$ python -q
>>> import numpy as np
>>> import numpy.linalg as la
>>> np.set_printoptions(precision=2, suppress=True, linewidth=140)
>>> data = np.load("dump.npy")
>>> print(data)
[[0.24 0.12 0.04 0.04 0.16 0.04 0.2  0.04 0.12]
 [0.17 0.17 0.13 0.07 0.1  0.1  0.13 0.1  0.03]
 [0.   0.28 0.11 0.11 0.22 0.06 0.06 0.   0.17]
 [0.16 0.2  0.04 0.16 0.12 0.08 0.12 0.04 0.08]
 [0.08 0.08 0.   0.19 0.19 0.12 0.19 0.12 0.04]
 [0.   0.   0.3  0.   0.2  0.1  0.   0.3  0.1 ]
 [0.11 0.14 0.18 0.18 0.   0.04 0.21 0.   0.14]
 [0.21 0.07 0.14 0.07 0.07 0.07 0.   0.07 0.29]
 [0.04 0.18 0.11 0.14 0.14 0.   0.04 0.18 0.18]]
>>> # rows sum to 1
>>> print(data @ np.ones(9))
[1. 1. 1. 1. 1. 1. 1. 1. 1.]
>>> print(la.matrix_power(data, 2))
[[0.13 0.13 0.1  0.11 0.12 0.06 0.15 0.08 0.11]
 [0.12 0.14 0.12 0.1  0.13 0.07 0.12 0.08 0.12]
 [0.09 0.15 0.1  0.13 0.14 0.08 0.12 0.1  0.09]
 [0.13 0.14 0.1  0.11 0.13 0.07 0.13 0.09 0.1 ]
 [0.12 0.12 0.11 0.12 0.12 0.07 0.13 0.09 0.11]
 [0.08 0.14 0.12 0.11 0.16 0.07 0.06 0.09 0.17]
 [0.11 0.18 0.11 0.12 0.12 0.05 0.12 0.06 0.12]
 [0.11 0.15 0.1  0.1  0.16 0.05 0.09 0.1  0.14]
 [0.12 0.15 0.09 0.12 0.13 0.07 0.1  0.09 0.13]]
>>> print(data.sum(axis=1))
[1. 1. 1. 1. 1. 1. 1. 1. 1.]
>>> pr = np.eye(9)[4]
>>> for _ in range(5):
...     pr = pr @ data
...     print(pr.round(2))
... 
[0.08 0.08 0.   0.19 0.19 0.12 0.19 0.12 0.04]
[0.12 0.12 0.11 0.12 0.12 0.07 0.13 0.09 0.11]
[0.12 0.14 0.11 0.11 0.13 0.06 0.12 0.08 0.12]
[0.11 0.15 0.11 0.11 0.13 0.07 0.12 0.09 0.12]
[0.12 0.14 0.11 0.11 0.13 0.07 0.12 0.09 0.12]
>>> x = np.array([1, -2, -1, 2, 0, 2, 0, 0, 2])
>>> rhs = data @ x
>>> b, lr = np.zeros(9), 1 / la.norm(data, 2) ** 2
>>> for i in range(40):
...     b -= lr * data.T @ (data @ b - rhs)
...     if i % 10 == 0: print(i, round(la.norm(data @ b - rhs), 2))
... 
0 0.69
10 0.47
20 0.35
30 0.28
>>> print(b)
[ 1.27 -1.24 -0.62  1.3  -0.01  0.7   0.26  0.3   1.43]
>>> print(np.allclose(data, data.T))
False
>>> print(np.allclose(data @ data.T, data.T @ data))
False
>>> print(round(la.det(data), 2))
-0.0
>>> print(np.sort(np.abs(la.eigvals(data))))
[0.05 0.15 0.16 0.16 0.16 0.16 0.22 0.22 1.  ]
>>> print(la.matrix_power(data, 3))
[[0.12 0.14 0.11 0.12 0.13 0.06 0.12 0.08 0.12]
 [0.11 0.14 0.11 0.11 0.13 0.07 0.12 0.09 0.12]
 [0.12 0.14 0.11 0.11 0.13 0.07 0.12 0.09 0.12]
 [0.12 0.14 0.11 0.11 0.13 0.07 0.12 0.08 0.12]
 [0.12 0.14 0.11 0.11 0.13 0.06 0.12 0.08 0.12]
 [0.1  0.14 0.1  0.12 0.14 0.07 0.1  0.1  0.12]
 [0.11 0.15 0.11 0.11 0.13 0.07 0.12 0.08 0.11]
 [0.12 0.14 0.1  0.12 0.13 0.07 0.11 0.09 0.12]
 [0.12 0.14 0.1  0.11 0.13 0.07 0.11 0.09 0.12]]
>>> other = la.inv(data)
>>> print(round(la.det(data) * la.det(other), 2))
1.0
>>> print(np.round(la.det(data) * other, 2) + 0)
[[0. 0. 0. 0. 0. 0. 0. 0. 0.]
 [0. 0. 0. 0. 0. 0. 0. 0. 0.]
 [0. 0. 0. 0. 0. 0. 0. 0. 0.]
 [0. 0. 0. 0. 0. 0. 0. 0. 0.]
 [0. 0. 0. 0. 0. 0. 0. 0. 0.]
 [0. 0. 0. 0. 0. 0. 0. 0. 0.]
 [0. 0. 0. 0. 0. 0. 0. 0. 0.]
 [0. 0. 0. 0. 0. 0. 0. 0. 0.]
 [0. 0. 0. 0. 0. 0. 0. 0. 0.]]
>>> print(np.round(la.slogdet(data)[0], 2))
-1.0
>>> print(np.allclose(other, data.T))
False
>>> print(np.round(la.inv(other), 2) + 0)
[[0.24 0.12 0.04 0.04 0.16 0.04 0.2  0.04 0.12]
 [0.17 0.17 0.13 0.07 0.1  0.1  0.13 0.1  0.03]
 [0.   0.28 0.11 0.11 0.22 0.06 0.06 0.   0.17]
 [0.16 0.2  0.04 0.16 0.12 0.08 0.12 0.04 0.08]
 [0.08 0.08 0.   0.19 0.19 0.12 0.19 0.12 0.04]
 [0.   0.   0.3  0.   0.2  0.1  0.   0.3  0.1 ]
 [0.11 0.14 0.18 0.18 0.   0.04 0.21 0.   0.14]
 [0.21 0.07 0.14 0.07 0.07 0.07 0.   0.07 0.29]
 [0.04 0.18 0.11 0.14 0.14 0.   0.04 0.18 0.18]]
>>> print(np.round(data @ other, 2) + 0)
[[1. 0. 0. 0. 0. 0. 0. 0. 0.]
 [0. 1. 0. 0. 0. 0. 0. 0. 0.]
 [0. 0. 1. 0. 0. 0. 0. 0. 0.]
 [0. 0. 0. 1. 0. 0. 0. 0. 0.]
 [0. 0. 0. 0. 1. 0. 0. 0. 0.]
 [0. 0. 0. 0. 0. 1. 0. 0. 0.]
 [0. 0. 0. 0. 0. 0. 1. 0. 0.]
 [0. 0. 0. 0. 0. 0. 0. 1. 0.]
 [0. 0. 0. 0. 0. 0. 0. 0. 1.]]
>>> print(round(float(la.cond(data)), 2))
63.98
>>> K = np.loadtxt("run3.csv", delimiter=",")
>>> print(K)
[[  1.  -1.   1.  -1.]
 [  1.   0.   0.   0.]
 [  1.   1.   1.   1.]
 [  1.   2.   4.   8.]
 [  1.   3.   9.  27.]
 [  1.   4.  16.  64.]
 [  1.   5.  25. 125.]
 [  1.   6.  36. 216.]
 [  1.   7.  49. 343.]
 [  1.   8.  64. 512.]
 [  1.   9.  81. 729.]]
>>> # column 3 is much longer than the rest
>>> print(round(float(la.norm(K, 2) / la.norm(K)), 2))
1.0
>>> print([round(float(x), 2) for x in la.svd(K, compute_uv=False)[:3]])
[996.78, 21.25, 2.16]
>>> print(np.argsort(-la.norm(K, axis=0).round(6), kind="stable")[:3])
[3 2 1]
>>> print(np.abs(la.svd(K)[2][-1]))
[0.81 0.57 0.11 0.01]
